$ python -q
>>> import numpy as np
>>> np.set_printoptions(suppress=True, linewidth=120)
>>> W0 = np.loadtxt("run15.csv", delimiter=",")
>>> print(W0)
[[-0.04 -0.27 -0.33]
 [ 0.09 -0.16  0.36]
 [ 1.47  3.6   3.1 ]
 [ 2.03  3.52  3.05]
 [-1.66 -3.14 -3.15]
 [-1.14 -1.27 -1.58]
 [-0.97 -1.51 -1.12]
 [-1.59 -3.67 -3.37]
 [-0.67 -1.58 -1.03]
 [-0.12  0.07 -0.42]
 [ 1.66  3.12  2.54]
 [-0.43 -2.02 -1.86]
 [-0.82 -0.24 -0.06]
 [-0.66 -1.3  -1.26]
 [-0.36 -1.67 -1.43]
 [-2.17 -3.21 -2.99]
 [-0.83 -1.45 -1.57]
 [-1.84 -3.33 -3.25]
 [ 0.81  1.25  1.25]
 [ 0.09 -0.08 -0.06]
 [ 2.    3.42  3.34]
 [ 0.76  1.91  0.91]]
>>> M2 = np.c_[W0[:, :2] @ np.array([[2, 3], [8, 4]]), np.array([0, -2, -2, -2, -1, 0, 0, 2, 1, 1, -1, 2, 0, -2, 2, 2, -1, 2, -2, 0, 2, 2])]
>>> print(M2.round(2))
[[ -2.24  -1.2    0.  ]
 [ -1.1   -0.37  -2.  ]
 [ 31.74  18.81  -2.  ]
 [ 32.22  20.17  -2.  ]
 [-28.44 -17.54  -1.  ]
 [-12.44  -8.5    0.  ]
 [-14.02  -8.95   0.  ]
 [-32.54 -19.45   2.  ]
 [-13.98  -8.33   1.  ]
 [  0.32  -0.08   1.  ]
 [ 28.28  17.46  -1.  ]
 [-17.02  -9.37   2.  ]
 [ -3.56  -3.42   0.  ]
 [-11.72  -7.18  -2.  ]
 [-14.08  -7.76   2.  ]
 [-30.02 -19.35   2.  ]
 [-13.26  -8.29  -1.  ]
 [-30.32 -18.84   2.  ]
 [ 11.62   7.43  -2.  ]
 [ -0.46  -0.05   0.  ]
 [ 31.36  19.68   2.  ]
 [ 16.8    9.92   2.  ]]
>>> print(np.round(np.linalg.norm(M2 - W0 @ np.linalg.lstsq(W0, M2)[0], axis=0), 2) + 0)
[0.   0.   6.45]
>>> print(np.linalg.matrix_rank(np.c_[W0, M2]))
4
>>> print(np.round(np.linalg.lstsq(W0, M2[:, 0])[0], 2) + 0)
[2. 8. 0.]
>>> vec = np.array([1, 0, 2])
>>> rhs = M2 @ vec
>>> print(np.round(np.linalg.lstsq(M2, rhs)[0], 2) + 0)
[1. 0. 2.]
>>> print(np.round(np.linalg.solve(M2.T @ M2, M2.T @ rhs), 2) + 0)
[1. 0. 2.]
>>> rng = np.random.default_rng(8)
>>> rhs = rhs + 0.1 * rng.normal(size=22)
>>> print(rhs.round(2))
[ -2.41  -5.23  27.6   28.18 -30.67 -12.46 -14.12 -28.45 -11.88   2.46  26.36 -13.03  -3.47 -15.57 -10.15 -25.96 -15.26
 -26.18   7.54  -0.49  35.4   20.83]
>>> b, *_ = np.linalg.lstsq(M2, rhs)
>>> print(b.round(2))
[ 1.02 -0.03  2.03]
>>> print(b.round())
[ 1. -0.  2.]
>>> print([round(float(np.linalg.norm(np.linalg.solve(M2.T @ M2 + lam * np.eye(3), M2.T @ rhs))), 2) for lam in (0, 1, 10, 100)])
[2.27, 2.2, 1.85, 1.01]
>>> print(np.round(np.linalg.norm(rhs - M2 @ b), 2))
0.44
>>> data = np.loadtxt("out10.csv", delimiter=",")
>>> print(data.round(2))
[[-0.08 -2.33 -2.41 -0.05 -1.56  0.14]
 [-2.25 -0.61 -1.32  0.12  2.54 -0.33]
 [ 0.67 -0.34  0.7  -3.52  1.42  1.47]
 [ 1.08  2.43 -1.87  0.05  0.17 -0.14]
 [-1.28 -0.23  0.89 -2.84 -0.7  -3.07]
 [ 2.5  -1.05  0.37  0.86  1.58 -2.74]]
>>> vec = np.array([2, 0, -1, -2, -2, -2])
>>> h1 = np.maximum(data @ vec, 0)
>>> print(np.flatnonzero(h1 > 1e-9))
[0 2 3 4 5]
>>> print(np.round(np.maximum(data @ (3 * vec), 0), 2))
[15.56  0.    5.69 11.64 29.36 15.69]
>>> print(np.round(data * (h1 > 1e-9)[:, None], 2))
[[-0.08 -2.33 -2.41 -0.05 -1.56  0.14]
 [-0.   -0.   -0.    0.    0.   -0.  ]
 [ 0.67 -0.34  0.7  -3.52  1.42  1.47]
 [ 1.08  2.43 -1.87  0.05  0.17 -0.14]
 [-1.28 -0.23  0.89 -2.84 -0.7  -3.07]
 [ 2.5  -1.05  0.37  0.86  1.58 -2.74]]
>>> A = np.load("data.npy")
>>> print(A)
[[10 10 10]
 [10 10 10]
 [10 10 10]
 [ 9  9  9]
 [ 9  9  9]
 [11 11 11]]
>>> print(np.linalg.cond(A) > 100)
True
>>> print(np.linalg.matrix_rank(A, rtol=0.1))
1
>>> print([round(float(x), 2) for x in np.linalg.svd(A, compute_uv=False)[:3]])
[41.82, 0.0, 0.0]
